$ python -q
>>> import numpy as np
>>> np.set_printoptions(precision=2, suppress=True, linewidth=200, legacy="1.25")
>>> M = np.load("case7.npy")
>>> print(M)
[[ 3.05  1.   -2.   -3.    3.   -2.    3.  ]
 [ 0.    2.05  1.    3.   -2.   -1.    1.  ]
 [ 2.    2.    1.05 -2.    0.   -1.    3.  ]
 [ 2.   -1.    3.    2.05 -1.   -3.    3.  ]
 [-2.   -1.   -1.   -1.    3.05 -2.    3.  ]
 [ 3.   -3.    3.   -2.   -2.    1.05  1.  ]
 [ 3.    1.   -2.   -3.    3.   -2.    3.05]]
>>> x0 = np.array([7, 0, 7, 2, 6, 5, 1])
>>> h = np.maximum(M @ x0, 0)
>>> print(np.tanh(M @ x0))
[ 1. -1.  1.  1. -1.  1.  1.]
>>> print(M * (h > 1e-9)[:, None])
[[ 3.05  1.   -2.   -3.    3.   -2.    3.  ]
 [ 0.    0.    0.    0.   -0.   -0.    0.  ]
 [ 2.    2.    1.05 -2.    0.   -1.    3.  ]
 [ 2.   -1.    3.    2.05 -1.   -3.    3.  ]
 [-0.   -0.   -0.   -0.    0.   -0.    0.  ]
 [ 3.   -3.    3.   -2.   -2.    1.05  1.  ]
 [ 3.    1.   -2.   -3.    3.   -2.    3.05]]
>>> W1 = np.array([[-1, 1, 1, 3],
...     [3, -1, -2, 2],
...     [0, 0, 2, -2],
...     [-1, 1, 0, 3],
...     [-3, -2, 0, -1],
...     [-1, 0, -3, 0],
...     [3, 1, 2, -1]])
>>> coef = np.array([3, 4, 1, 4])
>>> hid = np.maximum(M @ W1 + coef, 0)
>>> print((hid > 0).astype(int))
[[1 1 1 1]
 [1 1 1 1]
 [1 1 1 1]
 [1 1 1 1]
 [1 0 1 0]
 [1 1 1 0]
 [1 1 1 1]]
>>> Z = np.array([[1, 1], [1, 3], [1, 1], [3, 1]])
>>> print((hid @ Z).round(6).argmax(axis=1))
[0 0 1 1 0 1 0]
>>> print(hid @ Z)
[[30.5  22.3 ]
 [78.3  66.  ]
 [42.8  47.  ]
 [69.45 85.25]
 [15.85 15.85]
 [28.8  54.8 ]
 [30.15 22.35]]
